$ python3 -q
>>> import numpy as np
>>> np.set_printoptions(precision=2, suppress=True, linewidth=200, floatmode="fixed")
>>> def rnd(a):
...     return np.round(a, 2) + 0
... 
>>> K = np.load("case6.npy")
>>> rnd(K)
array([[ 0.01,  0.05,  0.10,  0.00,  0.03,  0.00,  0.00,  0.01],
       [ 0.05,  0.44,  0.37,  0.15, -0.23,  0.12,  0.09, -0.11],
       [ 0.10,  0.37,  0.72,  0.00,  0.21, -0.03, -0.02,  0.10],
       [ 0.00,  0.15,  0.00,  0.09, -0.20,  0.08,  0.06, -0.10],
       [ 0.03, -0.23,  0.21, -0.20,  0.49, -0.19, -0.14,  0.25],
       [ 0.00,  0.12, -0.03,  0.08, -0.19,  0.07,  0.06, -0.09],
       [ 0.00,  0.09, -0.02,  0.06, -0.14,  0.06,  0.04, -0.07],
       [ 0.01, -0.11,  0.10, -0.10,  0.25, -0.09, -0.07,  0.12]])
>>> w, vecs = np.linalg.eigh(K)
>>> rnd(vecs @ np.diag(w) @ vecs.T)
array([[ 0.01,  0.05,  0.10,  0.00,  0.03,  0.00,  0.00,  0.01],
       [ 0.05,  0.44,  0.37,  0.15, -0.23,  0.12,  0.09, -0.11],
       [ 0.10,  0.37,  0.72,  0.00,  0.21, -0.03, -0.02,  0.10],
       [ 0.00,  0.15,  0.00,  0.09, -0.20,  0.08,  0.06, -0.10],
       [ 0.03, -0.23,  0.21, -0.20,  0.49, -0.19, -0.14,  0.25],
       [ 0.00,  0.12, -0.03,  0.08, -0.19,  0.07,  0.06, -0.09],
       [ 0.00,  0.09, -0.02,  0.06, -0.14,  0.06,  0.04, -0.07],
       [ 0.01, -0.11,  0.10, -0.10,  0.25, -0.09, -0.07,  0.12]])
>>> rnd(w)
array([0.00, 0.00, 0.00, 0.00, 0.00, 0.00, 1.00, 1.00])
>>> np.unique(w.round(6) + 0, return_counts=True)[1]
array([6, 2])
>>> rnd(np.linalg.svd(K, compute_uv=False))
array([1.00, 1.00, 0.00, 0.00, 0.00, 0.00, 0.00, 0.00])
>>> rnd(vecs.T @ vecs)
array([[1.00, 0.00, 0.00, 0.00, 0.00, 0.00, 0.00, 0.00],
       [0.00, 1.00, 0.00, 0.00, 0.00, 0.00, 0.00, 0.00],
       [0.00, 0.00, 1.00, 0.00, 0.00, 0.00, 0.00, 0.00],
       [0.00, 0.00, 0.00, 1.00, 0.00, 0.00, 0.00, 0.00],
       [0.00, 0.00, 0.00, 0.00, 1.00, 0.00, 0.00, 0.00],
       [0.00, 0.00, 0.00, 0.00, 0.00, 1.00, 0.00, 0.00],
       [0.00, 0.00, 0.00, 0.00, 0.00, 0.00, 1.00, 0.00],
       [0.00, 0.00, 0.00, 0.00, 0.00, 0.00, 0.00, 1.00]])
>>> rnd(vecs.T @ K @ vecs)
array([[0.00, 0.00, 0.00, 0.00, 0.00, 0.00, 0.00, 0.00],
       [0.00, 0.00, 0.00, 0.00, 0.00, 0.00, 0.00, 0.00],
       [0.00, 0.00, 0.00, 0.00, 0.00, 0.00, 0.00, 0.00],
       [0.00, 0.00, 0.00, 0.00, 0.00, 0.00, 0.00, 0.00],
       [0.00, 0.00, 0.00, 0.00, 0.00, 0.00, 0.00, 0.00],
       [0.00, 0.00, 0.00, 0.00, 0.00, 0.00, 0.00, 0.00],
       [0.00, 0.00, 0.00, 0.00, 0.00, 0.00, 1.00, 0.00],
       [0.00, 0.00, 0.00, 0.00, 0.00, 0.00, 0.00, 1.00]])
>>> rnd(np.linalg.eigvalsh(K + 2 * np.eye(8)))
array([2.00, 2.00, 2.00, 2.00, 2.00, 2.00, 3.00, 3.00])
>>> E = np.load("arr.npy")
>>> E
array([[ 0,  0,  0,  0,  0,  0,  0,  0,  0,  0,  4,  0,  0],
       [ 0,  0,  0,  0,  0,  0,  0,  0,  0,  0,  0,  0,  0],
       [ 0,  0,  0,  5,  0,  0,  0,  0,  0,  0,  0,  0,  0],
       [ 0,  0,  0,  0,  2,  0,  0,  0,  0,  0,  0,  0,  0],
       [ 0,  0,  0,  0,  0,  0,  0,  0,  0,  0,  0,  0,  0],
       [ 0,  0,  0,  0,  0,  0,  0,  3,  0,  0,  0,  0,  0],
       [-2,  0,  0,  0,  0,  0,  0,  0,  0,  0,  0,  0,  0],
       [ 0, -5,  0,  0,  0,  0,  0,  0,  0,  0,  0,  0,  0],
       [ 0,  0,  0,  0,  0,  0,  0,  0,  0,  2,  0,  0,  0],
       [ 0,  0,  0,  0,  0, -1,  0,  0,  0,  0,  0,  0,  0],
       [ 0,  0,  0,  0,  0,  0,  0,  0,  0,  0,  0,  3,  0],
       [ 0,  0,  0,  0,  0,  0,  3,  0,  0,  0,  0,  0,  0],
       [ 0,  0,  0,  0,  0,  0,  0,  0,  0,  0,  0,  0, -3]])
>>> rnd(np.linalg.det(K))
np.float64(0.0)
>>> rnd((K + K.T) / 2)
array([[ 0.01,  0.05,  0.10,  0.00,  0.03,  0.00,  0.00,  0.01],
       [ 0.05,  0.44,  0.37,  0.15, -0.23,  0.12,  0.09, -0.11],
       [ 0.10,  0.37,  0.72,  0.00,  0.21, -0.03, -0.02,  0.10],
       [ 0.00,  0.15,  0.00,  0.09, -0.20,  0.08,  0.06, -0.10],
       [ 0.03, -0.23,  0.21, -0.20,  0.49, -0.19, -0.14,  0.25],
       [ 0.00,  0.12, -0.03,  0.08, -0.19,  0.07,  0.06, -0.09],
       [ 0.00,  0.09, -0.02,  0.06, -0.14,  0.06,  0.04, -0.07],
       [ 0.01, -0.11,  0.10, -0.10,  0.25, -0.09, -0.07,  0.12]])
>>> rnd(K @ K)
array([[ 0.01,  0.05,  0.10,  0.00,  0.03,  0.00,  0.00,  0.01],
       [ 0.05,  0.44,  0.37,  0.15, -0.23,  0.12,  0.09, -0.11],
       [ 0.10,  0.37,  0.72,  0.00,  0.21, -0.03, -0.02,  0.10],
       [ 0.00,  0.15,  0.00,  0.09, -0.20,  0.08,  0.06, -0.10],
       [ 0.03, -0.23,  0.21, -0.20,  0.49, -0.19, -0.14,  0.25],
       [ 0.00,  0.12, -0.03,  0.08, -0.19,  0.07,  0.06, -0.09],
       [ 0.00,  0.09, -0.02,  0.06, -0.14,  0.06,  0.04, -0.07],
       [ 0.01, -0.11,  0.10, -0.10,  0.25, -0.09, -0.07,  0.12]])
>>> rnd(np.trace(K))
np.float64(2.0)
>>> rnd(np.abs(np.linalg.eigvals(K)).max())
np.float64(1.0)
>>> np.allclose(E, E.T)
False
>>> rnd(np.abs(np.linalg.eigvals(E)).max())
np.float64(3.0)
>>> r = np.linalg.matrix_rank(E)
>>> r
np.int64(11)
>>> N = np.linalg.svd(E)[2][r:].T
>>> np.linalg.matrix_rank(E.T @ E), np.linalg.matrix_rank(E @ E.T)
(np.int64(11), np.int64(11))
>>> [int(np.linalg.matrix_rank(np.delete(E, i, axis=0))) for i in range(13)]
[10, 11, 10, 10, 11, 10, 10, 10, 10, 10, 10, 10, 10]
>>> [int(np.linalg.matrix_rank(E[:, :j + 1])) for j in range(13)]
[1, 2, 2, 3, 4, 5, 6, 7, 7, 8, 9, 10, 11]
>>> N.shape
(13, 2)
>>> rng = np.random.default_rng(219)
>>> idx = rng.integers(0, 2, 8)
>>> F = np.array([[5, -4, 3, -6, 2, 1, -7, 0],
...     [3, 1, 5, -2, 6, 6, 0, -5],
...     [2, 4, -6, 6, 4, 2, 3, -8],
...     [-2, 7, -2, -7, 2, 5, -3, -8],
...     [1, 8, -8, 6, 3, -6, 2, 2],
...     [0, -8, -8, -5, -3, -5, -6, 8],
...     [3, -8, 6, 6, 5, -9, 3, 0],
...     [-1, 1, 8, -8, -1, -8, 4, -3]]) * (idx[:, None] == idx)
>>> F
array([[ 5,  0,  0, -6,  2,  0, -7,  0],
       [ 0,  1,  5,  0,  0,  6,  0, -5],
       [ 0,  4, -6,  0,  0,  2,  0, -8],
       [-2,  0,  0, -7,  2,  0, -3,  0],
       [ 1,  0,  0,  6,  3,  0,  2,  0],
       [ 0, -8, -8,  0,  0, -5,  0,  8],
       [ 3,  0,  0,  6,  5,  0,  3,  0],
       [ 0,  1,  8,  0,  0, -8,  0, -3]])
>>> idx = rng.permutation(8)
>>> idx
array([7, 0, 2, 4, 6, 5, 1, 3])
>>> out = F[idx][:, idx]
>>> out
array([[-3,  0,  8,  0,  0, -8,  1,  0],
       [ 0,  5,  0,  2, -7,  0,  0, -6],
       [-8,  0, -6,  0,  0,  2,  4,  0],
       [ 0,  1,  0,  3,  2,  0,  0,  6],
       [ 0,  3,  0,  5,  3,  0,  0,  6],
       [ 8,  0, -8,  0,  0, -5, -8,  0],
       [-5,  0,  5,  0,  0,  6,  1,  0],
       [ 0, -2,  0,  2, -3,  0,  0, -7]])
>>> F[6] @ F[7]
np.int64(0)
>>> rnd(np.linalg.norm(F) ** 2 / np.linalg.norm(F, 2) ** 2)
np.float64(2.75)
>>> rnd(np.linalg.norm(F[6], 1)), rnd(np.linalg.norm(F[6], np.inf))
(np.float64(17.0), np.float64(6.0))
>>> rnd(np.linalg.norm(F, axis=0))
array([ 6.24,  9.06, 13.75, 12.53,  6.48, 11.36,  8.43, 12.73])
>>> rnd(np.linalg.norm(F, "nuc"))
np.float64(70.74)
>>> np.linalg.norm(F, axis=1).argmax()
np.int64(5)
>>> rnd(np.linalg.norm(F, axis=1))
array([10.68,  9.33, 10.95,  8.12,  7.07, 14.73,  8.89, 11.75])
>>> J = np.load("mat.npy")
>>> J
array([[-1.60, -4.44,  1.14,  0.60,  2.06, -0.24, -0.26,  0.00,  1.74, -2.36,  1.08, -2.30],
       [ 0.10,  3.12,  0.27, -0.30, -1.19, -0.60,  0.29,  0.66, -1.47,  2.78, -0.18,  1.79],
       [-1.04,  1.18,  1.21, -0.52,  1.13, -1.86, -1.45,  1.10, -1.85,  0.70,  0.66,  1.37],
       [-3.28,  2.32, -1.33,  0.25, -1.17,  4.61,  1.65, -0.02,  1.32,  1.21, -2.58,  1.62],
       [ 1.08, -3.40, -1.29,  0.33,  0.69,  1.41, -0.03, -1.40,  2.02, -3.69, -0.30, -2.28],
       [ 0.95,  0.07, -1.75,  0.37, -1.61,  2.61,  1.57, -1.15,  1.62, -0.31, -1.32, -0.62],
       [-2.15, -0.57,  1.97,  0.22,  0.93, -1.32, -0.07,  1.17, -0.29,  1.38,  1.08,  0.11],
       [-1.96,  0.74, -0.92, -0.49,  1.25,  1.85, -1.26,  0.03, -0.24, -1.90, -1.38,  1.26],
       [-1.27, -0.25, -2.04,  0.03,  0.14,  3.81,  0.22, -0.95,  1.57, -2.39, -2.10,  0.07],
       [-0.42,  5.98,  0.44, -0.56, -2.12, -0.64,  0.56,  1.30, -2.64,  5.16, -0.60,  3.56],
       [ 4.25,  1.77,  1.11, -0.15, -2.00, -4.27,  0.45,  0.32, -2.07,  3.48,  1.98,  0.03],
       [ 7.52,  1.74, -0.28, -0.23, -3.18, -4.33,  0.72, -0.82, -1.91,  2.65,  1.80, -0.75],
       [-1.64, -2.04,  2.62,  0.44,  1.25, -2.40, -0.04,  1.17, -0.01,  1.15,  1.98, -0.91]])
>>> Uu, sv, VT = np.linalg.svd(J)
>>> np.argmax(sv[:-1] / (sv[1:] + 1e-6)) + 1
np.int64(4)
>>> rnd(sv)
array([16.84, 12.74,  9.83,  4.67,  0.00,  0.00,  0.00,  0.00,  0.00,  0.00,  0.00,  0.00])
>>> out = Uu[:, :4] @ np.diag(sv[:4]) @ VT[:4]
>>> np.linalg.matrix_rank(J, rtol=0.05)
np.int64(4)
